$ python -q
>>> import numpy as np
>>> import numpy.linalg as la
>>> np.set_printoptions(suppress=True, linewidth=200)
>>> A2 = np.array([[0, 2, -1, -1], [2, 2, 2, -2], [2, -1, -1, 2]])
>>> feats = A2.T @ A2
>>> print(feats)
[[ 8  2  2  0]
 [ 2  9  3 -8]
 [ 2  3  6 -5]
 [ 0 -8 -5  9]]
>>> print(la.cond(feats) > 100)
True
>>> print([round(float(x), 2) for x in la.svd(feats, compute_uv=False)[:3]])
[19.77, 8.17, 4.06]
>>> print(np.round(la.norm(feats, 2) / la.norm(feats), 2))
0.91
>>> data = np.array([[-1, 1, 0, 0], [0, 1, 0, 0], [0, 0, -1, 1], [0, 0, 0, 1]])
>>> print((la.matrix_power((data != 0) + (data.T != 0) + np.eye(4), 4) > 0).astype(int))
[[1 1 0 0]
 [1 1 0 0]
 [0 0 1 1]
 [0 0 1 1]]
>>> print(round(float(la.det(data)), 2))
1.0
>>> print((data != 0).astype(int))
[[1 1 0 0]
 [0 1 0 0]
 [0 0 1 1]
 [0 0 0 1]]
>>> print(np.flatnonzero(la.matrix_power((data != 0) + (data.T != 0) + np.eye(4), 4)[2]))
[2 3]
>>> X = np.loadtxt("dump.csv", delimiter=",")
>>> print(X)
[[0. 0. 1. 0. 0. 0.]
 [0. 0. 0. 1. 0. 0.]
 [1. 0. 0. 0. 1. 0.]
 [0. 1. 0. 0. 0. 1.]
 [0. 0. 1. 0. 0. 0.]
 [0. 0. 0. 1. 0. 0.]]
>>> hat = np.triu(np.array([[5, 3, 0, 0], [5, 5, 1, 3], [2, 5, 3, 5], [4, 2, 3, 3]]), 1) + np.eye(4)
>>> A2 = hat @ data @ la.inv(hat)
>>> print(round(la.det(A2), 2))
1.0
>>> print(np.poly(A2))
[ 1.  0. -2.  0.  1.]
>>> print(hat @ data - data @ hat)
[[ 0.  6. -1. -3.]
 [ 0.  0. -2.  1.]
 [ 0.  0.  0. 10.]
 [ 0.  0.  0.  0.]]
>>> print(la.matrix_rank(A2))
4
>>> M = np.loadtxt("out3.csv", delimiter=",")
>>> print(M)
[[ 0.19  1.09  0.97  3.18]
 [ 0.02  0.79  1.15  3.15]
 [ 0.12  1.08  1.04  3.02]
 [ 0.03  0.93  0.9   2.98]
 [ 0.3   1.06  1.17  2.98]
 [ 0.08  1.02  1.12  3.12]
 [-0.11  1.07  0.93  2.99]
 [-1.03 -1.85  2.96  0.08]
 [-1.01 -1.97  2.94 -0.13]
 [-0.87 -1.8   3.13  0.11]
 [-0.9  -1.89  3.16  0.14]
 [-0.99 -2.    3.03 -0.04]
 [-1.01 -1.96  3.03  0.08]
 [-1.02 -2.1   3.14 -0.01]
 [ 1.04 -1.94 -1.07  0.04]
 [ 1.08 -1.93 -1.23 -0.09]
 [ 0.97 -1.92 -0.93  0.22]
 [ 0.83 -1.93 -0.9   0.07]
 [ 1.   -1.84 -0.93 -0.07]
 [ 0.98 -2.06 -1.09  0.03]
 [ 1.02 -2.18 -1.04 -0.12]]
>>> labels = M[:, 0] > np.median(M[:, 0])
>>> u = M[labels].mean(axis=0) - M[~labels].mean(axis=0)
>>> print(np.argsort(-np.abs(u).round(6), kind="stable"))
[2 0 3 1]
